$ python -q
>>> import numpy as np
>>> np.set_printoptions(precision=3, suppress=True, linewidth=140)
>>> feats = np.loadtxt("case4.csv", delimiter=",")
>>> feats
array([[  1.,  -1.,   0.,   0.,   1.],
       [  1.,  -3.,  -3., -15.,  -2.],
       [ -1.,   2.,   3.,  15.,  -3.],
       [  3.,  -2.,   3.,  15.,  -1.],
       [  0.,   0.,  -2., -10.,   1.],
       [  3.,  -1.,  -2., -10.,   1.]])
>>> # null space of dimension 1
>>> vec = np.array([3, 2, -2, 2, 1])
>>> h = np.maximum(feats @ vec, 0)
>>> feats.T @ h
array([ 64., -14., 150., 750., -92.])
>>> np.flatnonzero(h > 1e-9)
array([0, 2, 3])
>>> U, sv, VT = np.linalg.svd(feats)
>>> V = VT[:(sv > 1e-8).sum()]
>>> rng = np.random.default_rng(28029)
>>> vec = feats[0] + 5 * feats[3] + rng.integers(2) * np.eye(5)[2]
>>> vec
array([ 16., -11.,  16.,  75.,  -4.])
>>> np.allclose(V.T @ V @ vec, vec)
False
>>> np.diag(V.T @ V)
array([1.   , 1.   , 0.038, 0.962, 1.   ])
>>> np.round(np.linalg.norm(vec - V.T @ V @ vec), 3)
np.float64(0.981)
>>> round(float(np.trace(np.linalg.pinv(feats) @ feats)), 3)
4.0
>>> np.allclose(feats[:-1].T @ np.linalg.lstsq(feats[:-1].T, feats[-1])[0], feats[-1])
True
>>> W0 = np.array([[-5, 0, -1, 4, 6, -3, 1, 4, -4, 4],
...     [8, -5, -5, 6, 6, -5, -6, 2, -4, 4],
...     [1, -7, 5, -8, 9, -8, -7, -4, -6, 9],
...     [9, 3, 4, 1, -3, 6, 9, 1, -3, -8]])
>>> W0
array([[-5,  0, -1,  4,  6, -3,  1,  4, -4,  4],
       [ 8, -5, -5,  6,  6, -5, -6,  2, -4,  4],
       [ 1, -7,  5, -8,  9, -8, -7, -4, -6,  9],
       [ 9,  3,  4,  1, -3,  6,  9,  1, -3, -8]])
>>> def softmax(z):
...     e = np.exp(z - z.max(axis=-1, keepdims=True))
...     return e / e.sum(axis=-1, keepdims=True)
... 
>>> np.round(softmax(W0[2] + -2), 3) + 0
array([0.   , 0.   , 0.009, 0.   , 0.495, 0.   , 0.   , 0.   , 0.   , 0.495])
>>> np.round(softmax(10 * W0[2]), 3) + 0
array([0. , 0. , 0. , 0. , 0.5, 0. , 0. , 0. , 0. , 0.5])
>>> att = W0 @ W0.T / np.sqrt(10)
>>> np.round(softmax(att + np.triu(np.full(att.shape, -np.inf), 1)), 3) + 0
array([[1., 0., 0., 0.],
       [0., 1., 0., 0.],
       [0., 0., 1., 0.],
       [0., 0., 0., 1.]])
>>> U, sv, VT = np.linalg.svd(W0, full_matrices=False)
>>> sv / sv[0]
array([1.   , 0.556, 0.511, 0.348])
>>> np.round(np.sqrt((sv ** 2).sum()), 3), round(float(np.linalg.norm(W0)), 3)
(np.float64(34.525), 34.525)
>>> U.shape, sv.shape, VT.shape
((4, 4), (4,), (4, 10))
>>> np.round(VT @ VT.T, 3) + 0
array([[1., 0., 0., 0.],
       [0., 1., 0., 0.],
       [0., 0., 1., 0.],
       [0., 0., 0., 1.]])
>>> np.abs(U[:, 0]).round(6).argmax()
np.int64(2)
>>> theta = np.radians(60)
>>> r_ = np.eye(10)
>>> r_[7, 7] = r_[3, 3] = np.cos(theta)
>>> r_[7, 3], r_[3, 7] = -np.sin(theta), np.sin(theta)
>>> r_
array([[ 1.   ,  0.   ,  0.   ,  0.   ,  0.   ,  0.   ,  0.   ,  0.   ,  0.   ,  0.   ],
       [ 0.   ,  1.   ,  0.   ,  0.   ,  0.   ,  0.   ,  0.   ,  0.   ,  0.   ,  0.   ],
       [ 0.   ,  0.   ,  1.   ,  0.   ,  0.   ,  0.   ,  0.   ,  0.   ,  0.   ,  0.   ],
       [ 0.   ,  0.   ,  0.   ,  0.5  ,  0.   ,  0.   ,  0.   ,  0.866,  0.   ,  0.   ],
       [ 0.   ,  0.   ,  0.   ,  0.   ,  1.   ,  0.   ,  0.   ,  0.   ,  0.   ,  0.   ],
       [ 0.   ,  0.   ,  0.   ,  0.   ,  0.   ,  1.   ,  0.   ,  0.   ,  0.   ,  0.   ],
       [ 0.   ,  0.   ,  0.   ,  0.   ,  0.   ,  0.   ,  1.   ,  0.   ,  0.   ,  0.   ],
       [ 0.   ,  0.   ,  0.   , -0.866,  0.   ,  0.   ,  0.   ,  0.5  ,  0.   ,  0.   ],
       [ 0.   ,  0.   ,  0.   ,  0.   ,  0.   ,  0.   ,  0.   ,  0.   ,  1.   ,  0.   ],
       [ 0.   ,  0.   ,  0.   ,  0.   ,  0.   ,  0.   ,  0.   ,  0.   ,  0.   ,  1.   ]])
>>> out = W0 @ r_.T
>>> np.abs(out - W0).max(axis=0)
array([0.   , 0.   , 0.   , 1.464, 0.   , 0.   , 0.   , 8.928, 0.   , 0.   ])
>>> np.allclose(W0 @ W0.T, out @ out.T)
True
>>> np.allclose(np.linalg.norm(W0, axis=1), np.linalg.norm(out, axis=1))
True
>>> out
array([[-5.   ,  0.   , -1.   ,  5.464,  6.   , -3.   ,  1.   , -1.464, -4.   ,  4.   ],
       [ 8.   , -5.   , -5.   ,  4.732,  6.   , -5.   , -6.   , -4.196, -4.   ,  4.   ],
       [ 1.   , -7.   ,  5.   , -7.464,  9.   , -8.   , -7.   ,  4.928, -6.   ,  9.   ],
       [ 9.   ,  3.   ,  4.   ,  1.366, -3.   ,  6.   ,  9.   , -0.366, -3.   , -8.   ]])
>>> U, sv, VT = np.linalg.svd(out, full_matrices=False)
>>> np.cumsum(sv ** 2) / np.sum(sv ** 2)
array([0.592, 0.774, 0.928, 1.   ])
>>> np.round(VT @ VT.T, 3) + 0
array([[1., 0., 0., 0.],
       [0., 1., 0., 0.],
       [0., 0., 1., 0.],
       [0., 0., 0., 1.]])
>>> np.round(np.sqrt((sv ** 2).sum()), 3), round(np.linalg.norm(out), 3)
(np.float64(34.525), np.float64(34.525))
>>> U.shape, sv.shape, VT.shape
((4, 4), (4,), (4, 10))
>>> sv
array([26.555, 14.752, 13.563,  9.234])
>>> np.allclose(U * sv @ VT, out)
True
>>> np.round(U.T @ U, 3) + 0
array([[1., 0., 0., 0.],
       [0., 1., 0., 0.],
       [0., 0., 1., 0.],
       [0., 0., 0., 1.]])
>>> t3 = np.stack([W0, 2 * W0, W0[::-1]])
>>> (t3 @ W0.T).shape
(3, 4, 4)
>>> np.linalg.matrix_rank(t3.reshape(3, -1))
np.int64(2)
>>> t3.sum(axis=0)
array([[ -6,   3,   1,  13,  15,  -3,  12,  13, -15,   4],
       [ 25, -22, -10,  10,  27, -23, -25,   2, -18,  21],
       [ 11, -26,  10, -18,  33, -29, -27, -10, -22,  31],
       [ 22,   9,  11,   7,  -3,  15,  28,   7, -13, -20]])
>>> np.linalg.matrix_rank(t3)
array([4, 4, 4])
>>> O, _ = np.linalg.qr(np.array([[0.6, -1.2, -0.1, 1.4, 1.3, 0.0, -0.7, 1.2],
...     [0.2, -0.1, -0.8, 0.7, 0.5, 1.6, -0.4, -0.1],
...     [1.2, -1.3, 1.2, 2.0, 0.6, 0.6, -0.7, -0.3],
...     [-1.5, -1.0, 0.9, 0.4, -0.2, 0.1, -1.4, -1.8],
...     [-1.3, -0.5, 0.8, -1.6, 0.9, -0.2, -1.8, -0.4],
...     [-1.0, -0.4, 0.6, 0.6, -0.2, 0.1, 2.3, -1.1],
...     [1.6, -1.8, -0.4, -1.3, -0.7, 0.3, 0.4, -0.3],
...     [0.7, 1.0, 0.5, 0.2, -0.7, 0.7, -0.1, -0.3]]))
>>> E = O[:, :4]
>>> E
array([[-0.191, -0.373,  0.132, -0.406],
       [-0.064, -0.021,  0.422, -0.356],
       [-0.383, -0.367, -0.648, -0.286],
       [ 0.478, -0.446, -0.144, -0.136],
       [ 0.415, -0.26 , -0.186,  0.521],
       [ 0.319, -0.206, -0.132, -0.199],
       [-0.51 , -0.512,  0.236,  0.534],
       [-0.223,  0.392, -0.506,  0.112]])
>>> np.linalg.norm(E, axis=0)
array([1., 1., 1., 1.])
>>> np.round(E.T @ E, 3) + 0
array([[1., 0., 0., 0.],
       [0., 1., 0., 0.],
       [0., 0., 1., 0.],
       [0., 0., 0., 1.]])
>>> np.linalg.svd(E, compute_uv=False)
array([1., 1., 1., 1.])
>>> J = np.load("block8.npy")
>>> J
array([[-1., -9.,  0.,  0.,  0.,  0.,  0.,  0.],
       [-4.,  2.,  0.,  0.,  0.,  0.,  0.,  0.],
       [ 0.,  0.,  0.,  3.,  5.,  3.,  4.,  4.],
       [ 0.,  0.,  0.,  1.,  0.,  1.,  0.,  4.],
       [ 0.,  0.,  0.,  4.,  5.,  2.,  3.,  0.],
       [ 0.,  0.,  5.,  2.,  3.,  2.,  4.,  5.],
       [ 0.,  0.,  5.,  5.,  2.,  0.,  3.,  4.],
       [ 0.,  0.,  5.,  4.,  4.,  3.,  5.,  4.]])
>>> theta = np.radians(60)
>>> r_ = np.eye(8)
>>> r_[1, 1] = r_[5, 5] = np.cos(theta)
>>> r_[1, 5], r_[5, 1] = -np.sin(theta), np.sin(theta)
>>> r_
array([[ 1.   ,  0.   ,  0.   ,  0.   ,  0.   ,  0.   ,  0.   ,  0.   ],
       [ 0.   ,  0.5  ,  0.   ,  0.   ,  0.   , -0.866,  0.   ,  0.   ],
       [ 0.   ,  0.   ,  1.   ,  0.   ,  0.   ,  0.   ,  0.   ,  0.   ],
       [ 0.   ,  0.   ,  0.   ,  1.   ,  0.   ,  0.   ,  0.   ,  0.   ],
       [ 0.   ,  0.   ,  0.   ,  0.   ,  1.   ,  0.   ,  0.   ,  0.   ],
       [ 0.   ,  0.866,  0.   ,  0.   ,  0.   ,  0.5  ,  0.   ,  0.   ],
       [ 0.   ,  0.   ,  0.   ,  0.   ,  0.   ,  0.   ,  1.   ,  0.   ],
       [ 0.   ,  0.   ,  0.   ,  0.   ,  0.   ,  0.   ,  0.   ,  1.   ]])
>>> out = J @ r_.T
>>> np.linalg.svd(J, compute_uv=False), np.linalg.svd(out, compute_uv=False)
(array([18.647,  9.22 ,  6.371,  4.271,  4.121,  2.906,  0.909,  0.433]), array([18.647,  9.22 ,  6.371,  4.271,  4.121,  2.906,  0.909,  0.433]))
>>> round(float(np.linalg.det(r_)), 3), np.trace(r_)
(1.0, np.float64(7.0))
>>> np.allclose(np.linalg.norm(J, axis=1), np.linalg.norm(out, axis=1))
True
>>> W0[1] @ W0[3]
np.int64(-77)
>>> np.linalg.norm(W0, axis=1).argmax()
np.int64(2)
>>> np.round(np.linalg.norm(W0, "nuc"), 3)
np.float64(64.104)
>>> round(np.linalg.norm(W0, 1), 3), round(float(np.linalg.norm(W0, np.inf)), 3)
(np.float64(25.0), 64.0)
>>> np.linalg.norm(W0, axis=0)
array([13.077,  9.11 ,  8.185, 10.817, 12.728, 11.576, 12.923,  6.083,  8.775, 13.304])
>>> round(np.linalg.norm(W0[1] - W0[3]), 3)
np.float64(27.276)
>>> np.linalg.norm(W0, axis=1)
array([11.662, 16.823, 21.587, 17.521])
>>> np.round(np.linalg.norm(W0[1], 1), 3), round(float(np.linalg.norm(W0[1], np.inf)), 3)
(np.float64(51.0), 8.0)
